>>> import numpy as np
>>> from numpy import linalg as LA
>>> np.set_printoptions(precision=2, suppress=True, linewidth=160)
>>> M = np.load("out0.npy")
>>> print(M)
[[ 3 -2  0 -2  2]
 [-3  0  1 -1 -2]
 [ 2  2 -3  3  2]
 [-1 -3  1  1  0]
 [ 1 -1 -1 -2  3]]
>>> x0 = np.array([0, 3, -1, 3, -2])
>>> print(LA.norm(M @ x0) <= LA.norm(M, 2) * LA.norm(x0) + 1e-9)
True
>>> print((M * x0).sum(axis=1))
[-16   0  14  -7 -14]
>>> print(M @ x0)
[-16   0  14  -7 -14]
>>> print(M @ np.eye(5)[4])
[ 2. -2.  2.  0.  3.]
>>> x0 = np.array([2, 0, -2, 0, 1])
>>> target = M @ x0
>>> coef, lr = np.zeros(5), 1 / LA.norm(M, 2) ** 2
>>> for i in range(25):
...     coef -= lr * M.T @ (M @ coef - target)
...     if i % 5 == 0: print(i, round(LA.norm(M @ coef - target), 2))
... 
0 0.63
5 0.44
10 0.41
15 0.39
20 0.39
>>> print(coef)
[ 1.91  0.36 -1.21  0.18  1.57]
>>> print(round(float(LA.cond(M)), 2))
19.29
>>> M2 = np.array([[-2, 0, -2], [3, 2, -2]])
>>> W2 = np.kron(M2, M)
>>> print(np.round(LA.norm(W2, 2), 2), round(LA.norm(M2, 2) * LA.norm(M, 2), 2))
29.05 29.05
>>> rng = np.random.default_rng(89)
>>> z = rng.permutation(5)
>>> print(z)
[3 0 4 1 2]
>>> M2 = M[z][:, z]
>>> print(M2)
[[ 1 -1  0 -3  1]
 [-2  3  2 -2  0]
 [-2  1  3 -1 -1]
 [-1 -3 -2  0  1]
 [ 3  2  2  2 -3]]
>>> print(round(float(LA.det(M2)), 2), round(LA.det(M[z]), 2))
88.0 -88.0
>>> x0 = np.array([0, -3, 2, -2, 1])
>>> a = np.maximum(M2 @ x0, 0)
>>> print(np.maximum(M2 @ (3 * x0), 0))
[30  0 12 18  0]
>>> print(np.flatnonzero(a > 1e-9))
[0 2 3]
>>> print(M2 * (a > 1e-9)[:, None])
[[ 1 -1  0 -3  1]
 [ 0  0  0  0  0]
 [-2  1  3 -1 -1]
 [-1 -3 -2  0  1]
 [ 0  0  0  0  0]]
>>> X = np.array([[-1.1, 0.3, -0.7, 1.2],
...     [0.7, -0.5, 2.6, -0.9],
...     [-1.0, -0.4, 0.1, 0.0],
...     [0.5, -1.1, 0.1, 0.2],
...     [-0.9, -0.8, -1.8, -0.7],
...     [-1.4, 0.8, 1.4, -0.4],
...     [-0.6, -1.3, 0.5, -0.4],
...     [1.8, -0.6, -1.9, 0.4],
...     [0.3, 0.6, -0.4, 0.9],
...     [0.5, 1.6, 0.8, -1.2],
...     [0.8, -0.8, -0.8, 0.5],
...     [-0.3, -0.3, 0.9, -0.4],
...     [0.0, 0.4, -0.7, 0.7]])
>>> X[:, 0] = 5 * X[:, 3] + 0.1 * rng.normal(size=13)
>>> print(X)
[[ 6.11  0.3  -0.7   1.2 ]
 [-4.47 -0.5   2.6  -0.9 ]
 [ 0.09 -0.4   0.1   0.  ]
 [ 1.03 -1.1   0.1   0.2 ]
 [-3.45 -0.8  -1.8  -0.7 ]
 [-1.99  0.8   1.4  -0.4 ]
 [-1.94 -1.3   0.5  -0.4 ]
 [ 1.91 -0.6  -1.9   0.4 ]
 [ 4.61  0.6  -0.4   0.9 ]
 [-6.12  1.6   0.8  -1.2 ]
 [ 2.52 -0.8  -0.8   0.5 ]
 [-2.   -0.3   0.9  -0.4 ]
 [ 3.44  0.4  -0.7   0.7 ]]
>>> x0 = np.array([-1, 2, 1, -1])
>>> target = X @ x0
>>> print(np.round(LA.pinv(X) @ X, 2) + 0)
[[1. 0. 0. 0.]
 [0. 1. 0. 0.]
 [0. 0. 1. 0.]
 [0. 0. 0. 1.]]
>>> target = target + 0.3 * rng.normal(size=13)
>>> print(target)
[-7.3   6.34 -1.09 -3.36  0.97  5.67  0.02 -5.64 -4.73 11.63 -5.17  2.82 -3.86]
>>> coef, *_ = LA.lstsq(X, target)
>>> print(coef.round())
[-1.  2.  1. -2.]
>>> print(np.round(X.T @ (target - X @ coef), 2) + 0)
[0. 0. 0. 0.]
>>> print(coef)
[-0.83  2.18  0.88 -1.9 ]
>>> dist = LA.norm(X[:, None] - X[None], axis=-1)
>>> print(dist.mean(axis=1).argmax())
9
>>> print(np.flatnonzero(dist[5] < dist.mean() / 2))
[ 5  6 11]
>>> print(dist[5].round(6).argsort(kind="stable")[:4])
[ 5 11  6  2]
>>> print(dist[5])
[8.53 3.09 2.76 3.85 3.88 0.   2.29 5.36 6.96 4.32 5.34 1.21 5.94]
>>> m1 = np.loadtxt("a.csv", delimiter=",")
>>> print(m1)
[[ 0.36  0.34 -1.07  1.99  1.38  1.26  0.38]
 [ 2.28  0.3   1.24 -0.73  0.49  1.08 -0.51]
 [ 1.46 -0.15 -0.07  0.79  0.48 -2.39  0.54]
 [ 0.36 -0.21 -0.99  0.49 -0.51 -0.29 -2.7 ]
 [-1.18  0.58  1.77  0.5   1.6  -0.56 -1.01]
 [-0.09 -2.79  0.04 -0.31  1.02  0.21 -0.08]
 [-0.09  0.77 -1.49 -1.81  1.66 -0.35 -0.13]]
>>> print(round(float(np.abs(LA.eigvals(m1)).max()), 2))
3.0
>>> print(np.round(LA.det(m1), 2))
-2187.0
>>> print(np.round((m1 + m1.T) / 2, 2) + 0)
[[ 0.36  1.31  0.19  1.18  0.1   0.58  0.14]
 [ 1.31  0.3   0.54 -0.47  0.54 -0.86  0.13]
 [ 0.19  0.54 -0.07 -0.1   1.13 -1.17 -0.47]
 [ 1.18 -0.47 -0.1   0.49  0.   -0.3  -2.26]
 [ 0.1   0.54  1.13  0.    1.6   0.23  0.33]
 [ 0.58 -0.86 -1.17 -0.3   0.23  0.21 -0.22]
 [ 0.14  0.13 -0.47 -2.26  0.33 -0.22 -0.13]]
>>> u = np.array([3, -3])
>>> print(np.convolve(m1[0], u))
[ 1.09 -0.08 -4.22  9.18 -1.83 -0.38 -2.63 -1.14]
>>> print(np.round(np.correlate(m1[0], m1[2], "full"), 2) + 0)
[ 0.2  -0.69 -1.21  4.08 -4.28 -2.58  0.    1.3  -0.79  2.9   1.8   1.77  0.55]
>>> print(np.polyval(u, m1[0]))
[-1.91 -1.98 -6.2   2.98  1.15  0.77 -1.86]
>>> M2 = m1 / LA.norm(m1, axis=1, keepdims=True)
>>> G = M2 @ M2.T
>>> print((np.abs(G) > 0.9).astype(int))
[[1 0 0 0 0 0 0]
 [0 1 0 0 0 0 0]
 [0 0 1 0 0 0 0]
 [0 0 0 1 0 0 0]
 [0 0 0 0 1 0 0]
 [0 0 0 0 0 1 0]
 [0 0 0 0 0 0 1]]
>>> print((G - 2 * np.eye(7)).round(6).argmax(axis=1))
[1 0 0 0 0 0 0]
>>> arr = np.array([[2.99, -1.83, -5.17, 2.17],
...     [1.21, -0.8, -3.03, 2.42],
...     [1.69, -0.89, -3.91, 2.09],
...     [3.0, -1.77, -5.25, 2.15],
...     [1.1, -0.93, -3.48, 3.79],
...     [-1.0, 0.21, 1.84, 0.62],
...     [0.63, -0.78, -2.58, 4.13],
...     [0.27, -0.68, 0.46, 0.71],
...     [2.5, -1.48, -5.51, 3.41],
...     [1.71, -1.31, -1.48, 0.25],
...     [0.31, -0.46, -0.64, 1.58],
...     [-0.21, -0.21, -0.97, 2.8],
...     [0.42, -0.41, -0.18, 0.21],
...     [2.11, -1.31, -4.1, 2.31],
...     [3.48, -1.89, -6.12, 1.88],
...     [1.73, -1.31, -1.49, 0.27]])
>>> M2 = np.array([[1, 1], [0, 3], [3, 2], [0, 1]])
>>> print(np.vstack([arr, M2.T]).shape)
(18, 4)
>>> print(np.einsum("ij->j", arr))
[ 21.94 -15.85 -41.61  30.79]
>>> print(LA.matrix_rank(np.vstack([arr, M2.T])))
4
